% ipython --no-banner

In [1]: import numpy as np

In [2]: np.set_printoptions(precision=2, suppress=True, linewidth=160, legacy="1.25")

In [3]: feats = np.load("a.npy")

In [4]: feats
Out[4]: 
array([[ -0.34,  -0.08,  -0.13,   0.43,   0.71,   0.06],
       [-10.2 ,  -8.48,  -2.26,  14.28,   8.13,  17.63],
       [ -0.13,  -0.06,   0.33,   0.08,   0.2 ,  -0.41],
       [ -0.2 ,   0.2 ,  -0.2 ,   0.33,  -0.53,   0.4 ],
       [ -9.79,  -8.14,  -1.6 ,  14.19,   7.59,  17.87],
       [ -4.9 ,  -3.92,  -0.67,   6.81,   3.73,   9.11],
       [-10.02,  -7.99,  -2.12,  14.58,   7.43,  17.97],
       [  0.14,   0.11,  -0.16,  -0.2 ,   0.06,   0.76],
       [ -4.85,  -4.03,  -0.87,   6.57,   3.79,   9.12],
       [ -5.57,  -3.72,  -0.68,   6.49,   4.19,   8.8 ]])

In [5]: vec = np.array([4, 5, 0, 4, 4, 0])

In [6]: target = feats @ vec

In [7]: np.round(np.linalg.pinv(feats) @ feats, 2) + 0
Out[7]: 
array([[1., 0., 0., 0., 0., 0.],
       [0., 1., 0., 0., 0., 0.],
       [0., 0., 1., 0., 0., 0.],
       [0., 0., 0., 1., 0., 0.],
       [0., 0., 0., 0., 1., 0.],
       [0., 0., 0., 0., 0., 1.]])

In [8]: np.round(np.linalg.solve(feats.T @ feats, feats.T @ target), 2) + 0
Out[8]: array([4., 5., 0., 4., 4., 0.])

In [9]: np.round(np.linalg.lstsq(feats, target)[0], 2) + 0
Out[9]: array([4., 5., 0., 4., 4., 0.])

In [10]: rng = np.random.default_rng(783037)

In [11]: target = target + 0.1 * rng.normal(size=10)

In [12]: target
Out[12]: array([ 2.82,  6.4 ,  0.18, -0.61,  7.33,  3.02,  8.03,  0.5 ,  1.89,  1.91])

In [13]: beta, *_ = np.linalg.lstsq(feats, target)

In [14]: np.round(np.linalg.norm(target - feats @ beta), 2)
Out[14]: 0.16

In [15]: beta.round()
Out[15]: array([4., 5., 0., 4., 4., 0.])

In [16]: Z = np.sign(np.array([[3, -3, 0, -2], [0, 0, -3, -3], [0, 3, -1, 0], [0, -3, 2, 3]]))

In [17]: M2 = (np.tril(Z, -1) + np.eye(4)) @ (np.triu(Z, 1) + np.eye(4))

In [18]: w = np.array([-8, -9, -1, 7])

In [19]: F = np.rint(M2 * w @ np.linalg.inv(M2)) + 0

In [20]: F
Out[20]: 
array([[ -8., -28.,  15., -14.],
       [  0., -33.,   8., -16.],
       [  0., -32.,   7., -16.],
       [  0.,  48., -16.,  23.]])

In [21]: M2 = np.array([[1, -2, 3], [1, -1, 2]])

In [22]: Z = np.kron(M2, F)

In [23]: np.round(np.linalg.norm(Z, 2), 2), round(float(np.linalg.norm(M2, 2) * np.linalg.norm(F, 2)), 2)
Out[23]: (372.56, 372.56)

In [24]: np.linalg.matrix_rank(Z)
Out[24]: 8

In [25]: vec = np.array([1, 4, 2, 9])

In [26]: target = F @ vec

In [27]: target
Out[27]: array([-216., -260., -258.,  367.])

In [28]: np.linalg.solve(F, target)
Out[28]: array([1., 4., 2., 9.])

In [29]: np.linalg.solve(F, target + F[:, 0])
Out[29]: array([2., 4., 2., 9.])

In [30]: np.round(np.linalg.solve(F, F[:, 1]), 2) + 0
Out[30]: array([0., 1., 0., 0.])
